% python3 -q
>>> import numpy as np
>>> np.set_printoptions(precision=1, suppress=True, linewidth=140)
>>> arr = np.load("case9.npy")
>>> print(arr)
[[ 2  3  5  3  3  3  2]
 [ 1  2  4  2  2  2  1]
 [ 0  1  3  1  1  1  0]
 [-2 -1  1 -1 -1 -1 -2]
 [-2 -1  1 -1 -1 -1 -2]
 [-1  0  2  0  0  0 -1]
 [ 1  2  4  2  2  2  1]
 [ 0  1  3  1  1  1  0]
 [ 0  1  3  1  1  1  0]
 [-2 -1  1 -1 -1 -1 -2]
 [ 2  3  5  3  3  3  2]
 [ 0  1  3  1  1  1  0]
 [-2 -1  1 -1 -1 -1 -2]]
>>> th = np.radians(60)
>>> Rm = np.eye(7)
>>> Rm[5, 5] = Rm[3, 3] = np.cos(th)
>>> Rm[5, 3], Rm[3, 5] = -np.sin(th), np.sin(th)
>>> print(Rm)
[[ 1.   0.   0.   0.   0.   0.   0. ]
 [ 0.   1.   0.   0.   0.   0.   0. ]
 [ 0.   0.   1.   0.   0.   0.   0. ]
 [ 0.   0.   0.   0.5  0.   0.9  0. ]
 [ 0.   0.   0.   0.   1.   0.   0. ]
 [ 0.   0.   0.  -0.9  0.   0.5  0. ]
 [ 0.   0.   0.   0.   0.   0.   1. ]]
>>> Y = arr @ Rm.T
>>> print(Y)
[[ 2.   3.   5.   4.1  3.  -1.1  2. ]
 [ 1.   2.   4.   2.7  2.  -0.7  1. ]
 [ 0.   1.   3.   1.4  1.  -0.4  0. ]
 [-2.  -1.   1.  -1.4 -1.   0.4 -2. ]
 [-2.  -1.   1.  -1.4 -1.   0.4 -2. ]
 [-1.   0.   2.   0.   0.   0.  -1. ]
 [ 1.   2.   4.   2.7  2.  -0.7  1. ]
 [ 0.   1.   3.   1.4  1.  -0.4  0. ]
 [ 0.   1.   3.   1.4  1.  -0.4  0. ]
 [-2.  -1.   1.  -1.4 -1.   0.4 -2. ]
 [ 2.   3.   5.   4.1  3.  -1.1  2. ]
 [ 0.   1.   3.   1.4  1.  -0.4  0. ]
 [-2.  -1.   1.  -1.4 -1.   0.4 -2. ]]
>>> print(np.allclose(arr @ arr.T, Y @ Y.T))
True
>>> print(np.abs(Y - arr).max(axis=0))
[0.  0.  0.  1.1 0.  4.1 0. ]
>>> print(np.round(np.linalg.det(Rm), 1), np.trace(Rm))
1.0 6.0
>>> print(np.allclose(Y[:-1].T @ np.linalg.lstsq(Y[:-1].T, Y[-1])[0], Y[-1]))
True
>>> print(np.round(np.trace(np.linalg.pinv(Y) @ Y), 1))
2.0
>>> print(np.abs(np.diag(np.linalg.qr(Y)[1])) > 1e-9)
[ True  True False False False False False]
>>> Y = arr / np.linalg.norm(arr, axis=1, keepdims=True)
>>> C2 = Y @ Y.T
>>> print(round(float(np.degrees(np.arccos(np.clip(C2[2, 10], -1, 1)))), 1))
25.6
>>> print(C2[2])
[ 0.9  1.   1.  -0.1 -0.1  0.7  1.   1.   1.  -0.1  0.9  1.  -0.1]
>>> print(np.linalg.norm(Y, axis=1))
[1. 1. 1. 1. 1. 1. 1. 1. 1. 1. 1. 1. 1.]
>>> Uu, s, Vh = np.linalg.svd(arr)
>>> evecs = Vh[:(s > 1e-8).sum()]
>>> rng = np.random.default_rng(1)
>>> vec = arr[1] + -3 * arr[9] + rng.integers(2) * np.eye(7)[2]
>>> print(vec)
[7. 5. 1. 5. 5. 5. 7.]
>>> print(np.diag(evecs.T @ evecs))
[0.3 0.1 0.8 0.1 0.1 0.1 0.3]
>>> print(np.linalg.matrix_rank(np.vstack([arr, vec])))
2
>>> F = np.load("test13.npy")
>>> print(F)
[[  9.4 -16.  -16.9  -6.6  -7.9 -12.3   9.7  18.4 -17.    2.   -2.9   2.9   6.   10.6  20.8   6. ]
 [  5.9   8.2  -3.9   0.2 -15.9  10.2  -8.    3.9   0.1  -4.4 -12.3  14.1  -8.6 -10.1  -0.1  -1.9]
 [  2.6  -2.1  -4.   16.5  -6.1   1.6 -10.4  -3.6  16.3  -5.9  14.5   1.4  -7.9  -2.8   1.9   7. ]
 [  3.   -6.4  -5.7  -6.2  -1.7  -4.7   6.1   7.7 -10.3   2.1  -4.    0.7   4.2   4.8   7.5   1. ]
 [ -9.5  18.2  17.9  -0.7   7.2  14.   -6.6 -14.7   9.2  -0.2  -6.8  -0.1  -4.4 -12.3 -22.   -9.8]
 [  0.4  -9.4  -4.5  -5.9   6.2  -9.9   9.9   5.7 -10.1   4.    1.5  -6.6   7.8  10.    8.6   2.3]
 [  9.6  -9.  -14.1   7.5 -12.8  -3.8  -3.1   8.3   1.1  -3.6   4.4   6.   -4.    1.9  14.    8.3]
 [  0.2  -0.3  -0.6  -0.3   0.1  -0.4   0.3   0.1  -0.3   0.   -0.1  -0.1   0.4   0.5   0.2   0.2]
 [ -0.2  15.9   5.9 -10.3  -8.1  14.5  -4.3   0.1  -5.7   0.  -22.1  12.1  -4.2 -12.1 -10.3 -10.2]
 [  6.2 -13.4 -11.3   7.4  -5.5  -9.1   0.2   7.    0.9  -2.1  11.   -0.8  -0.3   6.6  13.7   8.8]
 [ 12.3 -20.2 -22.4  -1.9 -11.9 -13.3   8.1  20.  -13.6   0.3   2.    4.2   4.1  11.8  25.8  10.2]
 [ -8.9  -0.7  10.3 -13.1  18.8  -6.3  13.   -3.2 -10.8   8.3  -3.4 -11.9  11.8   7.9  -6.1  -5.9]
 [ -6.   -5.3   5.3  -7.8  15.1  -7.7  11.3  -1.1  -8.4   6.    1.6 -10.9  10.    9.   -0.7  -1.9]]
>>> vec = np.array([-2, -2, 2, -3, 0, -1, -1, -2, 1, -2, 0, -3, 0, 0, 1, -2])
>>> h = np.maximum(F @ vec, 0)
>>> print(np.maximum(F @ (3 * vec), 0))
[  0.    0.    0.    0.  150.   63.    0.    0.    0.    0.    0.  278.4 211.8]
>>> print(np.tanh(F @ vec))
[-1.  -1.  -1.  -1.   1.   1.  -1.  -0.4 -1.  -1.  -1.   1.   1. ]
>>> print(np.flatnonzero(h > 1e-9))
[ 4  5 11 12]
>>> print(h)
[ 0.   0.   0.   0.  50.  21.   0.   0.   0.   0.   0.  92.8 70.6]
>>> print(np.maximum(F @ vec, 0) - np.maximum(-F @ vec, 0))
[-55.9 -76.3 -30.7 -13.9  50.   21.  -73.9  -0.4 -31.  -31.9 -79.5  92.8  70.6]
